$ ipython --no-banner

In [1]: import numpy as np

In [2]: from numpy import linalg as LA

In [3]: np.set_printoptions(suppress=True, linewidth=140)

In [4]: def rd(a):
   ...:     return np.round(a, 1) + 0
   ...: 

In [5]: data = np.abs(np.array([[5, -4, 0], [5, -4, 1], [-3, 1, 2]])) + np.eye(3)

In [6]: data = data / data.sum(axis=1, keepdims=True)

In [7]: print(rd(data))
[[0.6 0.4 0. ]
 [0.5 0.5 0.1]
 [0.4 0.1 0.4]]

In [8]: # rows sum to 1

In [9]: rng = np.random.default_rng(317)

In [10]: lab = rng.permutation(3)

In [11]: A2 = data[:, lab] * rng.choice([-1, 1], 3)

In [12]: print(rd(A2))
[[-0.6  0.4  0. ]
 [-0.5  0.5  0.1]
 [-0.4  0.1  0.4]]

In [13]: U, _, VT = LA.svd(data.T @ A2)

In [14]: print(rd(U @ VT))
[[-1.  0.  0.]
 [ 0.  1.  0.]
 [ 0.  0.  1.]]

In [15]: print(lab)
[0 1 2]

In [16]: A2 = np.array([[-1, 1, 1], [-2, 2, 2], [-1, -2, 1]])

In [17]: arr = np.tril(A2)

In [18]: print(arr)
[[-1  0  0]
 [-2  2  0]
 [-1 -2  1]]

In [19]: x = np.array([1, -4, 1])

In [20]: rhs = arr @ x

In [21]: print(rhs)
[ -1 -10   8]

In [22]: print(rd(LA.solve(arr, arr[:, 2])))
[0. 0. 1.]

In [23]: print(rd(LA.solve(arr, 5 * rhs)))
[  5. -20.   5.]

In [24]: u = np.array([1, 2, -1])

In [25]: print(np.cross(arr[2, :3], arr[1, :3]))
[-2 -2 -6]

In [26]: print(np.array([np.convolve(row, u, "same") for row in arr]))
[[-2  1  0]
 [-2  6 -2]
 [-4 -2  4]]

In [27]: ev, vecs = LA.eig(arr)

In [28]: print(ev)
[ 1.  2. -1.]

In [29]: print(np.prod(ev))
-2.0

In [30]: print(arr @ vecs[:, 0] - ev[0] * vecs[:, 0])
[0. 0. 0.]

In [31]: X = np.loadtxt("w.csv", delimiter=",")

In [32]: print(X)
[[13. 23. 11.]
 [23. 41. 21.]
 [11. 21. 17.]]

In [33]: # symmetric, so the eigenvalues are real

In [34]: u, v = X[0], X[1]

In [35]: print(u @ v)
1473.0

In [36]: print(u @ u)
819.0

In [37]: p = (u @ v) / (u @ u) * u

In [38]: print(rd((v - p) @ u))
0.0

In [39]: print(rd(LA.norm(u + v) ** 2 + LA.norm(u - v) ** 2))
6940.0

In [40]: print(rd(p))
[23.4 41.4 19.8]

In [41]: print(LA.lstsq(X[:-1].T, X[-1])[2])
2

In [42]: print(rd(np.trace(LA.pinv(X) @ X)))
2.0

In [43]: print(rd(X @ LA.pinv(X) @ X))
[[13. 23. 11.]
 [23. 41. 21.]
 [11. 21. 17.]]

In [44]: print(np.allclose(X[:-1].T @ LA.lstsq(X[:-1].T, X[-1])[0], X[-1]))
True

In [45]: print(np.unique(X.round(6), axis=0).shape)
(3, 3)

In [46]: U, sigma, VT = LA.svd(X, full_matrices=False)

In [47]: print(rd(np.sqrt((sigma ** 2).sum())), rd(LA.norm(X)))
65.7 65.7

In [48]: print(rd(sigma))
[65.5  5.5  0. ]

In [49]: print(rd(sigma / sigma[0]))
[1.  0.1 0. ]

In [50]: print(rd(np.abs(VT[0])))
[0.4 0.8 0.4]

In [51]: print(LA.cond(X) > 100)
True

In [52]: print(np.argsort(-LA.norm(X, axis=0).round(6), kind="stable")[:3])
[1 2 0]

In [53]: print([round(float(x), 1) for x in LA.svd(X, compute_uv=False)[:3]])
[65.5, 5.5, 0.0]

In [54]: U, sigma, VT = LA.svd(X)

In [55]: print(rd(sigma))
[65.5  5.5  0. ]

In [56]: A2 = U[:, :2] @ np.diag(sigma[:2]) @ VT[:2]

In [57]: print(rd(LA.norm(X - A2) / LA.norm(X)))
0.0

In [58]: basis = np.array([[2, 0, 1]])

In [59]: A = rng.normal(size=(27, 1)) @ basis + np.array([-3, -2, -1])

In [60]: print(rd(A))
[[-2.2 -2.  -0.6]
 [-0.1 -2.   0.5]
 [ 0.3 -2.   0.6]
 [-5.6 -2.  -2.3]
 [-2.8 -2.  -0.9]
 [-3.2 -2.  -1.1]
 [-5.9 -2.  -2.4]
 [-1.1 -2.  -0.1]
 [-4.6 -2.  -1.8]
 [-0.6 -2.   0.2]
 [-4.  -2.  -1.5]
 [-0.1 -2.   0.5]
 [-1.8 -2.  -0.4]
 [-1.  -2.   0. ]
 [-2.3 -2.  -0.7]
 [-4.6 -2.  -1.8]
 [-4.9 -2.  -2. ]
 [-2.2 -2.  -0.6]
 [-1.2 -2.  -0.1]
 [-4.1 -2.  -1.6]
 [-4.7 -2.  -1.9]
 [-1.1 -2.   0. ]
 [-3.3 -2.  -1.2]
 [-0.4 -2.   0.3]
 [-1.7 -2.  -0.3]
 [-3.5 -2.  -1.3]
 [-2.3 -2.  -0.6]]

In [61]: print(LA.matrix_rank(A, rtol=0.1))
2

In [62]: print([round(float(x), 1) for x in LA.svd(A, compute_uv=False)[:3]])
[19.3, 5.7, 0.0]

In [63]: basis = np.array([[-0.1, 1.1, -0.5]])

In [64]: W0 = np.array([[3],
    ...:     [0],
    ...:     [-2],
    ...:     [-3],
    ...:     [0],
    ...:     [2],
    ...:     [1],
    ...:     [3],
    ...:     [1],
    ...:     [3],
    ...:     [2],
    ...:     [-3],
    ...:     [0],
    ...:     [1],
    ...:     [-3],
    ...:     [2],
    ...:     [2],
    ...:     [0],
    ...:     [-3],
    ...:     [-2],
    ...:     [2],
    ...:     [-3],
    ...:     [-3],
    ...:     [-1],
    ...:     [-2],
    ...:     [1],
    ...:     [1]]) @ basis + 0.1 * rng.normal(size=(27, 3))

In [65]: print(rd(W0))
[[-0.4  3.2 -1.5]
 [ 0.1 -0.1  0.1]
 [ 0.1 -2.2  1. ]
 [ 0.3 -3.4  1.6]
 [ 0.   0.1  0. ]
 [-0.4  2.3 -1. ]
 [-0.2  1.1 -0.3]
 [-0.4  3.4 -1.3]
 [-0.2  1.2 -0.5]
 [-0.3  3.3 -1.4]
 [-0.3  2.2 -1. ]
 [ 0.2 -3.3  1.4]
 [ 0.1 -0.2  0. ]
 [-0.2  1.4 -0.6]
 [ 0.2 -3.1  1.4]
 [-0.2  2.  -1. ]
 [-0.1  2.2 -1. ]
 [ 0.   0.1  0. ]
 [ 0.3 -3.4  1.5]
 [ 0.3 -2.1  0.9]
 [ 0.   2.2 -1. ]
 [ 0.5 -3.3  1.5]
 [ 0.3 -3.4  1.6]
 [ 0.2 -1.   0.6]
 [ 0.3 -2.2  1. ]
 [-0.2  0.9 -0.5]
 [-0.2  1.3 -0.4]]

In [66]: A2 = np.c_[W0[:, :2] @ np.array([[-8, 2], [-4, -9]]), np.array([0, 2, 2, -4, 5, -1, 5, 2, 4, -3, -4, -2, 5, -4, -3, 2, -2, -1, 0, -4, 3, -1, -4, -1, -4, 5, 4])]

In [67]: print(rd(A2))
[[ -9.2 -29.7   0. ]
 [ -0.1   1.1   2. ]
 [  7.9  20.2   2. ]
 [ 10.8  31.3  -4. ]
 [ -0.3  -0.7   5. ]
 [ -6.  -21.5  -1. ]
 [ -3.2 -10.6   5. ]
 [-10.2 -31.5   2. ]
 [ -3.2 -11.4   4. ]
 [-10.7 -30.5  -3. ]
 [ -6.7 -20.5  -4. ]
 [ 11.7  29.9  -2. ]
 [  0.5   2.3   5. ]
 [ -4.1 -12.5  -4. ]
 [ 10.5  28.1  -3. ]
 [ -6.4 -18.8   2. ]
 [ -7.5 -19.7  -2. ]
 [ -0.7  -0.7  -1. ]
 [ 10.8  31.3   0. ]
 [  6.5  19.8  -4. ]
 [ -8.6 -20.    3. ]
 [  9.3  30.3  -1. ]
 [ 11.2  31.3  -4. ]
 [  2.3   9.3  -1. ]
 [  6.5  20.1  -4. ]
 [ -2.3  -8.8   5. ]
 [ -3.4 -11.9   4. ]]

In [68]: print(rd(LA.norm(LA.qr(W0)[0].T @ A2, axis=0) ** 2 / ((A2 ** 2).sum(axis=0) + 1e-12)))
[1.  1.  0.1]

In [69]: print(LA.matrix_rank(A2))
3
